$ python3 -q
>>> import numpy as np
>>> import numpy.linalg as la
>>> np.set_printoptions(precision=3, suppress=True, linewidth=200, sign=" ")
>>> def rd(a):
...     return np.round(a, 3) + 0
... 
>>> W0 = np.loadtxt("out1.csv", delimiter=",")
>>> rd(W0)
array([[-0.353, -0.102, -0.107,  0.581, -0.583,  0.352,  0.099, -0.179],
       [ 0.462, -0.159, -0.343, -0.021, -0.118, -0.087, -0.359, -0.342],
       [ 0.   , -0.105, -0.12 ,  0.131,  0.018,  0.077, -0.773, -0.034],
       [ 0.054, -0.148, -0.334, -0.29 ,  0.115,  0.645,  0.1  ,  0.138],
       [ 0.326,  0.543,  0.284,  0.328, -0.14 , -0.105, -0.111,  0.081],
       [-0.598,  0.303, -0.098, -0.367, -0.215, -0.127, -0.385,  0.254],
       [-0.245, -0.259,  0.345, -0.265, -0.087, -0.228,  0.058, -0.557],
       [ 0.19 , -0.117, -0.407, -0.139, -0.516, -0.439,  0.234,  0.334],
       [ 0.272, -0.252,  0.482, -0.342, -0.502,  0.217, -0.134,  0.083],
       [ 0.082,  0.599, -0.245, -0.314, -0.182,  0.169,  0.129, -0.52 ],
       [ 0.136,  0.206,  0.279, -0.115, -0.093,  0.313, -0.025,  0.245]])
>>> def softmax(z):
...     e = np.exp(z - z.max(axis=-1, keepdims=True))
...     return e / e.sum(axis=-1, keepdims=True)
... 
>>> rd(softmax(W0[7]))
array([ 0.16 ,  0.118,  0.088,  0.115,  0.079,  0.086,  0.168,  0.185])
>>> rd(softmax(W0).sum(axis=1))
array([ 1.,  1.,  1.,  1.,  1.,  1.,  1.,  1.,  1.,  1.,  1.])
>>> rd(softmax(W0[7] + 4))
array([ 0.16 ,  0.118,  0.088,  0.115,  0.079,  0.086,  0.168,  0.185])
>>> rd(softmax(10 * W0[7]))
array([ 0.146,  0.007,  0.   ,  0.005,  0.   ,  0.   ,  0.227,  0.615])
>>> S = W0 @ W0.T / np.sqrt(8)
>>> softmax(S).round(6).argmax(axis=1)
array([  0,   1,   2,   3,   4,   5,   6,   7,   8,   9,  10])
>>> rd(softmax(S)[7] @ W0)
array([ 0.036,  0.041, -0.038, -0.077, -0.223,  0.054, -0.095, -0.032])
>>> O, R = la.qr(W0)
>>> print(rd(O @ R))
[[-0.353 -0.102 -0.107  0.581 -0.583  0.352  0.099 -0.179]
 [ 0.462 -0.159 -0.343 -0.021 -0.118 -0.087 -0.359 -0.342]
 [ 0.    -0.105 -0.12   0.131  0.018  0.077 -0.773 -0.034]
 [ 0.054 -0.148 -0.334 -0.29   0.115  0.645  0.1    0.138]
 [ 0.326  0.543  0.284  0.328 -0.14  -0.105 -0.111  0.081]
 [-0.598  0.303 -0.098 -0.367 -0.215 -0.127 -0.385  0.254]
 [-0.245 -0.259  0.345 -0.265 -0.087 -0.228  0.058 -0.557]
 [ 0.19  -0.117 -0.407 -0.139 -0.516 -0.439  0.234  0.334]
 [ 0.272 -0.252  0.482 -0.342 -0.502  0.217 -0.134  0.083]
 [ 0.082  0.599 -0.245 -0.314 -0.182  0.169  0.129 -0.52 ]
 [ 0.136  0.206  0.279 -0.115 -0.093  0.313 -0.025  0.245]]
>>> np.trace(O @ O.T)
np.float64(8.0)
>>> np.allclose(R.T @ R, W0.T @ W0)
True
>>> print(abs(R[0, 0]), rd(la.norm(W0[:, 0])))
1.0 1.0
>>> rd(O.T @ O)
array([[ 1.,  0.,  0.,  0.,  0.,  0.,  0.,  0.],
       [ 0.,  1.,  0.,  0.,  0.,  0.,  0.,  0.],
       [ 0.,  0.,  1.,  0.,  0.,  0.,  0.,  0.],
       [ 0.,  0.,  0.,  1.,  0.,  0.,  0.,  0.],
       [ 0.,  0.,  0.,  0.,  1.,  0.,  0.,  0.],
       [ 0.,  0.,  0.,  0.,  0.,  1.,  0.,  0.],
       [ 0.,  0.,  0.,  0.,  0.,  0.,  1.,  0.],
       [ 0.,  0.,  0.,  0.,  0.,  0.,  0.,  1.]])
>>> hat = W0 @ la.solve(W0.T @ W0, W0.T)
>>> rd(np.diag(hat))
array([ 0.99 ,  0.624,  0.647,  0.68 ,  0.639,  0.869,  0.69 ,  0.86 ,  0.81 ,  0.872,  0.319])
>>> np.trace(hat)
np.float64(8.0)
>>> rd(hat @ W0[:, 2])
array([-0.107, -0.343, -0.12 , -0.334,  0.284, -0.098,  0.345, -0.407,  0.482, -0.245,  0.279])
>>> np.allclose(hat @ hat, hat)
True
>>> la.matrix_rank(np.eye(11) - hat)
np.int64(3)
>>> rd(la.eigvalsh(hat))
array([ 0.,  0.,  0.,  1.,  1.,  1.,  1.,  1.,  1.,  1.,  1.])
